$ python -q
>>> import numpy as np
>>> import numpy.linalg as la
>>> np.set_printoptions(precision=1, suppress=True, linewidth=100)
>>> F = np.load("w.npy")
>>> F
array([[ 1, -1,  1, -1],
       [ 1,  0,  0,  0],
       [ 1,  1,  1,  1]])
>>> Y = F / np.sqrt((F ** 2).mean(axis=1, keepdims=True))
>>> la.matrix_rank(Y) == la.matrix_rank(F)
np.True_
>>> Y = F / la.norm(F, axis=1, keepdims=True)
>>> C2 = Y @ Y.T
>>> C2[0]
array([1. , 0.5, 0. ])
>>> np.degrees(np.arccos(np.clip(C2[0, 2], -1, 1)))
np.float64(90.0)
>>> la.norm(Y, axis=1)
array([1., 1., 1.])
>>> C2
array([[1. , 0.5, 0. ],
       [0.5, 1. , 0.5],
       [0. , 0.5, 1. ]])
>>> (C2 - 2 * np.eye(3)).round(6).argmax(axis=1)
array([1, 0, 1])
>>> rng = np.random.default_rng(44880)
>>> z = rng.permutation(3)
>>> z
array([0, 1, 2])
>>> Y = C2[z][:, z]
>>> np.trace(Y)
np.float64(3.0)
>>> np.sort(np.abs(la.eigvals(Y)))
array([0.3, 1. , 1.7])
>>> round(float(la.det(Y)), 1), np.round(la.det(C2[z]), 1)
(0.5, np.float64(0.5))
>>> W0 = np.load("m.npy")
>>> W0
array([[0, 1, 0, 2],
       [2, 0, 1, 0],
       [0, 2, 0, 1],
       [1, 0, 2, 0]])
>>> t3 = np.stack([F, 2 * F, F[::-1]])
>>> la.norm(t3, axis=(1, 2))
array([3., 6., 3.])
>>> la.matrix_rank(t3)
array([3, 3, 3])
>>> la.matrix_rank(t3.reshape(3, -1))
np.int64(2)
>>> def softmax(z):
...     e = np.exp(z - z.max(axis=-1, keepdims=True))
...     return e / e.sum(axis=-1, keepdims=True)
... 
>>> softmax(W0[3])
array([0.2, 0.1, 0.6, 0.1])
>>> softmax(W0[3] + 5)
array([0.2, 0.1, 0.6, 0.1])
>>> softmax(W0).sum(axis=1)
array([1., 1., 1., 1.])
>>> S = W0 @ W0.T / np.sqrt(4)
>>> np.round(softmax(S + np.triu(np.full(S.shape, -np.inf), 1)), 1) + 0
array([[1. , 0. , 0. , 0. ],
       [0.1, 0.9, 0. , 0. ],
       [0.4, 0. , 0.6, 0. ],
       [0. , 0.3, 0. , 0.6]])
>>> softmax(S).round(6).argmax(axis=1)
array([0, 1, 2, 3])
>>> q, V = la.qr(W0[:, :2])[0], la.qr(W0[:, 2:])[0]
>>> sv = la.svd(q.T @ V, compute_uv=False)
>>> sv
array([0.8, 0.8])
>>> np.round(la.norm(F) ** 2 / la.norm(F, 2) ** 2, 1)
np.float64(2.0)
>>> round(float(la.norm(F, 1)), 1), np.round(la.norm(F, np.inf), 1)
(3.0, np.float64(4.0))
>>> mat = np.load("test12.npy")
>>> mat
array([[ 0.8,  2.2, -0.4],
       [ 0.6,  1.1,  0.1],
       [ 0.4, -4.7, -0.6],
       [ 1.7,  2.8,  0.1],
       [ 0.7, -6. ,  0.6],
       [-1.2, -2.7,  0.7],
       [-1.8, -1.8, -0.3],
       [-0.8, -3.4, -0.5],
       [ 0.6, -1. ,  0.7],
       [-0.1, -0.3,  0.6],
       [ 0.9, -2.5, -0.6],
       [-0.9,  5.5,  0.9],
       [ 0.3,  0.6,  0. ],
       [ 3.1,  1.6,  1. ],
       [ 0.2,  0.2,  0. ],
       [-0.2,  2. , -0.2]])
>>> C2 = mat.T @ mat
>>> round(float(np.trace(C2)), 1), np.round((mat ** 2).sum(), 1)
(165.0, np.float64(165.0))
>>> np.diag(C2)
array([ 21.6, 138.6,   4.8])
>>> C2
array([[ 21.6,   7.3,   2.3],
       [  7.3, 138.6,   5.8],
       [  2.3,   5.8,   4.8]])
>>> la.eigvalsh(C2)[::-1]
array([139.3,  21.4,   4.3])
>>> dist = la.norm(mat[:, None] - mat[None], axis=-1)
>>> la.norm(mat, axis=1)
array([2.4, 1.3, 4.8, 3.3, 6.1, 3. , 2.6, 3.5, 1.4, 0.7, 2.7, 5.6, 0.7, 3.6, 0.3, 2. ])
>>> np.flatnonzero(dist[1] < dist.mean() / 2)
array([ 0,  1,  9, 12, 14, 15])
>>> dist.shape
(16, 16)
>>> th = np.radians(30)
>>> r_ = np.eye(4)
>>> r_[1, 1] = r_[0, 0] = np.cos(th)
>>> r_[1, 0], r_[0, 1] = -np.sin(th), np.sin(th)
>>> r_
array([[ 0.9,  0.5,  0. ,  0. ],
       [-0.5,  0.9,  0. ,  0. ],
       [ 0. ,  0. ,  1. ,  0. ],
       [ 0. ,  0. ,  0. ,  1. ]])
>>> Y = F @ r_.T
>>> np.allclose(F @ F.T, Y @ Y.T)
True
>>> Y
array([[ 0.4, -1.4,  1. , -1. ],
       [ 0.9, -0.5,  0. ,  0. ],
       [ 1.4,  0.4,  1. ,  1. ]])
>>> la.svd(F, compute_uv=False), la.svd(Y, compute_uv=False)
(array([2.1, 2. , 0.7]), array([2.1, 2. , 0.7]))
>>> round(la.det(r_), 1), round(np.trace(r_), 1)
(np.float64(1.0), np.float64(3.7))
>>> np.diff(Y, axis=0)
array([[ 0.5,  0.9, -1. ,  1. ],
       [ 0.5,  0.9,  1. ,  1. ]])
>>> np.round(np.abs(Y).max(), 1)
np.float64(1.4)
>>> Y.sum(axis=1)
array([-1. ,  0.4,  3.7])
>>> Y.mean(axis=0)
array([ 0.9, -0.5,  0.7,  0. ])
>>> np.unravel_index(np.abs(Y).argmax(), Y.shape)
(np.int64(0), np.int64(1))
>>> Uu, sv, VT = la.svd(mat, full_matrices=False)
>>> np.abs(Uu[:, 0]).round(6).argmax()
np.int64(4)
>>> np.round(Uu.T @ Uu, 1) + 0
array([[1., 0., 0.],
       [0., 1., 0.],
       [0., 0., 1.]])
>>> np.round(np.abs(VT[0]), 1) + 0
array([0.1, 1. , 0. ])
>>> np.cumsum(sv ** 2) / np.sum(sv ** 2)
array([0.8, 1. , 1. ])
>>> m1 = np.loadtxt("arr.csv", delimiter=",")
>>> m1
array([[-0.3,  0.7,  0.7, -2.1, -0.4],
       [ 0. , -1.1, -1. ,  3.2, -0.1],
       [-1.4, -0.7,  0.3,  2.1,  0.7],
       [-1.3, -1.1,  0.1,  3.3, -1.9],
       [-0.3,  0.3,  0.7, -0.8, -0.1],
       [ 0. , -0.8,  0.4,  2.3,  0.1],
       [ 0.9,  0.7, -1.4, -2.2,  0.1],
       [ 0.1, -1.9, -0.1,  5.7,  2.1],
       [ 0.9,  0.5,  0.4, -1.3,  2.5],
       [-1.9, -0.4,  1.7,  1.2, -0.8],
       [-0.2,  1.1, -1.1, -3.2,  0.2],
       [-0.3,  0.1,  0.4, -0.3, -0.2],
       [ 0.1,  1.7,  2.8, -5.1,  2. ],
       [ 0.2, -0.4, -0.1,  1.1,  0.5],
       [-1.2, -0.4,  0.5,  1.3, -0.2],
       [ 2.3, -1.5,  1.3,  4.5, -0.3],
       [ 1.8,  1.6, -0.4, -4.7,  0.4],
       [-0.4,  0. ,  0.9,  0. ,  0.9],
       [-0.2, -2.1, -2.3,  6.3,  1.5],
       [ 2. ,  0.5, -0.8, -1.6, -0.6],
       [-0.5,  0.7,  0.2, -2.1, -0.1],
       [-0.3,  0. , -0.2,  0.1,  0.2],
       [ 0.6, -0.7, -1. ,  2.2, -0.3],
       [ 0.9, -0.4,  0.2,  1.1, -0.9],
       [ 0.8,  0.1, -1.3, -0.3, -0.4],
       [-0.1, -0.2,  1.4,  0.5,  0.7],
       [-0.4, -0.4, -0.8,  1.3,  0.7],
       [-0.5, -1.4,  2.5,  4.3, -0.9]])
>>> cen = (m1 - m1.mean(axis=0)) / m1.std(axis=0)
>>> np.argwhere(np.abs(cen) > 2)
array([[ 3,  4],
       [ 8,  4],
       [ 9,  0],
       [12,  1],
       [12,  2],
       [12,  3],
       [15,  0],
       [18,  1],
       [18,  2],
       [18,  3],
       [19,  0],
       [27,  2]])
>>> beta = la.lstsq(np.delete(cen, 2, axis=1), cen[:, 2])[0]
>>> np.abs(beta).argmax()
np.int64(1)
>>> C2 = np.cov(m1, rowvar=False)
>>> np.median(m1, axis=0)
array([-0.2, -0.3,  0.2,  0.8,  0. ])
>>> m1.std(axis=0)
array([1. , 0.9, 1.1, 2.8, 1. ])
>>> np.round(np.corrcoef(m1.T), 1) + 0
array([[ 1. ,  0.2, -0.2, -0.2,  0.1],
       [ 0.2,  1. ,  0.1, -1. ,  0.1],
       [-0.2,  0.1,  1. , -0.1,  0. ],
       [-0.2, -1. , -0.1,  1. , -0.1],
       [ 0.1,  0.1,  0. , -0.1,  1. ]])
>>> np.round(la.eigvalsh(C2)[::-1], 1) + 0
array([9.2, 1.5, 1. , 0.7, 0. ])
>>> C2.shape
(5, 5)
>>> cent = m1[[14, 25]].astype(float)
>>> for _ in range(3):
...     z = la.norm(m1[:, None] - cent, axis=-1).argmin(axis=1)
...     cent = np.array([m1[z == j].mean(axis=0) for j in range(2)])
... 
>>> z
array([1, 0, 0, 0, 1, 0, 1, 0, 1, 0, 1, 1, 1, 0, 0, 0, 1, 1, 0, 1, 1, 1, 0, 0, 1, 1, 0, 0])
>>> cent.round(1) + 0
array([[-0.2, -1. ,  0.1,  2.8,  0. ],
       [ 0.3,  0.6,  0.2, -1.7,  0.4]])
>>> np.round(cent[1] - cent[0], 1) + 0
array([ 0.5,  1.5,  0. , -4.5,  0.4])
>>> x = np.array([2, 0, 0, -2, -2])
>>> rhs = m1 @ x
>>> np.round(la.pinv(m1) @ m1, 1) + 0
array([[1., 0., 0., 0., 0.],
       [0., 1., 0., 0., 0.],
       [0., 0., 1., 0., 0.],
       [0., 0., 0., 1., 0.],
       [0., 0., 0., 0., 1.]])
>>> rhs
array([  4.4,  -6.2,  -8.4,  -5.4,   1.2,  -4.8,   6. , -15.4,  -0.6,  -4.6,   5.6,   0.4,   6.4,
        -2.8,  -4.6,  -3.8,  12.2,  -2.6, -16. ,   8.4,   3.4,  -1.2,  -2.6,   1.4,   3. ,  -2.6,
        -4.8,  -7.8])
>>> rhs = rhs + 0.1 * rng.normal(size=28)
>>> rhs
array([  4.3,  -6.1,  -8.4,  -5.4,   1.1,  -4.8,   6.1, -15.4,  -0.7,  -4.7,   5.7,   0.4,   6.5,
        -2.7,  -4.6,  -3.9,  12.3,  -2.7, -16. ,   8.4,   3.5,  -1.1,  -2.4,   1.4,   3.1,  -2.7,
        -4.6,  -7.8])
>>> beta, *_ = la.lstsq(m1, rhs)
>>> np.round(la.norm(rhs - m1 @ beta), 1)
np.float64(0.4)
>>> np.round(m1.T @ (rhs - m1 @ beta), 1) + 0
array([0., 0., 0., 0., 0.])
